% python3 -q
>>> import numpy as np
>>> np.set_printoptions(precision=3, suppress=True, linewidth=160)
>>> data, _ = np.linalg.qr(np.array([[-2.0, -1.6, -0.6, 1.4, 0.1, -0.8, -0.4, -0.1, -0.8, -0.6],
...     [-1.4, -0.3, 2.3, -1.9, -2.1, -0.3, -0.7, 0.6, -1.0, -0.9],
...     [-1.0, 0.5, 0.1, -0.9, 1.0, -2.3, 0.3, 2.0, -0.2, -0.5],
...     [0.3, 0.7, 0.1, 0.2, -0.9, 0.9, -0.4, -1.2, 0.9, 0.3],
...     [2.4, -0.9, 0.5, 0.1, 0.9, 1.0, 0.7, -0.2, 0.7, 2.0],
...     [1.9, -2.5, 0.8, 0.1, 0.7, 2.3, -0.4, 0.4, 0.1, -0.5],
...     [-1.8, 0.3, -1.6, 1.1, -0.8, 0.2, 1.6, 1.0, -0.7, 1.1],
...     [0.1, -0.4, -0.2, -1.5, -0.5, 1.3, 1.7, 1.6, -0.6, 0.2],
...     [0.1, -0.4, 2.7, 1.3, -1.1, 0.0, 1.1, -0.8, 0.6, 1.6],
...     [-1.0, -0.5, -0.1, -0.2, 0.3, -0.7, 1.5, -1.3, -0.2, -0.2]]))
>>> data
array([[-0.44 , -0.606,  0.194, -0.252, -0.074,  0.345,  0.127,  0.006,  0.275, -0.349],
       [-0.308, -0.17 , -0.623,  0.456,  0.294,  0.314,  0.111,  0.028, -0.014,  0.284],
       [-0.22 ,  0.099, -0.096,  0.242, -0.677, -0.191, -0.083,  0.408,  0.43 ,  0.147],
       [ 0.066,  0.233, -0.064, -0.125,  0.368, -0.151,  0.196, -0.253,  0.811,  0.046],
       [ 0.528, -0.146,  0.019, -0.019, -0.062,  0.567, -0.513,  0.048,  0.259,  0.204],
       [ 0.418, -0.668,  0.034,  0.085,  0.043, -0.426,  0.286,  0.137,  0.032,  0.292],
       [-0.396, -0.007,  0.328, -0.233,  0.394, -0.137, -0.356,  0.351, -0.013,  0.508],
       [ 0.022, -0.118,  0.083,  0.508,  0.324, -0.271, -0.446,  0.163,  0.109, -0.552],
       [ 0.022, -0.118, -0.666, -0.567, -0.008, -0.267, -0.319,  0.115, -0.03 , -0.183],
       [-0.22 , -0.21 ,  0.025,  0.115, -0.221, -0.239, -0.392, -0.764, -0.003,  0.224]])
>>> u = np.array([3, 4, 5, 1, 1, 0, 1, 4, 0, 1])
>>> M2 = data + np.outer(u, np.eye(10)[4])
>>> np.linalg.matrix_rank(M2 - data)
np.int64(1)
>>> np.linalg.matrix_rank(np.linalg.inv(M2) - np.linalg.inv(data), tol=1e-8)
np.int64(1)
>>> M2
array([[-0.44 , -0.606,  0.194, -0.252,  2.926,  0.345,  0.127,  0.006,  0.275, -0.349],
       [-0.308, -0.17 , -0.623,  0.456,  4.294,  0.314,  0.111,  0.028, -0.014,  0.284],
       [-0.22 ,  0.099, -0.096,  0.242,  4.323, -0.191, -0.083,  0.408,  0.43 ,  0.147],
       [ 0.066,  0.233, -0.064, -0.125,  1.368, -0.151,  0.196, -0.253,  0.811,  0.046],
       [ 0.528, -0.146,  0.019, -0.019,  0.938,  0.567, -0.513,  0.048,  0.259,  0.204],
       [ 0.418, -0.668,  0.034,  0.085,  0.043, -0.426,  0.286,  0.137,  0.032,  0.292],
       [-0.396, -0.007,  0.328, -0.233,  1.394, -0.137, -0.356,  0.351, -0.013,  0.508],
       [ 0.022, -0.118,  0.083,  0.508,  4.324, -0.271, -0.446,  0.163,  0.109, -0.552],
       [ 0.022, -0.118, -0.666, -0.567, -0.008, -0.267, -0.319,  0.115, -0.03 , -0.183],
       [-0.22 , -0.21 ,  0.025,  0.115,  0.779, -0.239, -0.392, -0.764, -0.003,  0.224]])
>>> np.round(np.linalg.det(M2) / np.linalg.det(data), 3), round(1 + np.linalg.solve(data, u)[4], 3)
(np.float64(0.345), np.float64(0.345))
>>> round(float(np.linalg.norm(M2, 2) / np.linalg.norm(M2)), 3)
0.948
>>> np.argsort(-np.linalg.norm(M2, axis=0).round(6), kind="stable")[:3]
array([4, 0, 1])
>>> x0 = np.array([0, 2, -2, 1, -1, 2, -2, -2, -2, 1])
>>> target = data @ x0
>>> target
array([-2.253,  1.731, -0.436, -1.665,  1.464, -2.833, -1.027, -0.964,  0.289,  1.931])
>>> np.round(np.linalg.solve(data, 3 * target), 3) + 0
array([ 0.,  6., -6.,  3., -3.,  6., -6., -6., -6.,  3.])
>>> np.round(np.linalg.solve(data, target + data[:, 3]), 3) + 0
array([ 0.,  2., -2.,  2., -1.,  2., -2., -2., -2.,  1.])
>>> np.round(np.linalg.solve(data.T, data[2]), 3) + 0
array([0., 0., 1., 0., 0., 0., 0., 0., 0., 0.])
>>> K = np.load("layer19.npy")
>>> K
array([[ 0.272,  0.063,  0.265,  2.225,  0.343, -0.421,  1.43 ,  0.734,  0.654,  0.639, -0.433],
       [-0.611,  0.03 , -1.594, -0.016,  0.146,  1.438,  0.256,  1.848, -0.634, -0.304, -0.147],
       [-0.136, -1.063,  1.028,  1.043,  1.171,  0.265, -0.739,  0.121, -0.9  , -1.66 ,  0.376],
       [ 0.407, -1.854, -1.198, -0.238, -0.293, -1.428, -0.246,  0.563,  1.036, -0.572,  0.052],
       [-0.136,  0.885, -0.397, -0.734,  1.351, -0.415,  0.985, -0.48 ,  0.573, -1.465, -1.352],
       [ 1.426,  0.388, -1.474,  1.004, -0.347,  0.746, -0.008, -1.429, -0.052, -0.696,  0.656],
       [ 0.272, -1.541, -0.049, -0.695,  0.448,  0.364,  1.77 , -0.802, -1.218,  0.687,  0.004],
       [-0.611, -0.428, -0.168, -0.139,  1.556,  1.069, -0.279, -0.46 ,  1.725,  0.778,  0.98 ],
       [ 1.154,  0.44 ,  0.903, -0.837, -0.251,  0.204,  1.092,  1.036,  0.552, -0.832,  1.61 ],
       [-0.815, -0.762,  0.665,  0.158, -1.621,  1.303,  0.524, -0.487,  1.043, -0.878, -0.77 ],
       [ 1.969, -0.403,  0.528, -0.36 ,  0.381,  0.95 , -0.798,  0.525,  0.325,  0.495, -1.498]])
>>> M2 = np.linalg.inv(K)
>>> np.allclose(M2, K.T)
False
>>> round(np.linalg.cond(K), 3)
np.float64(1.0)
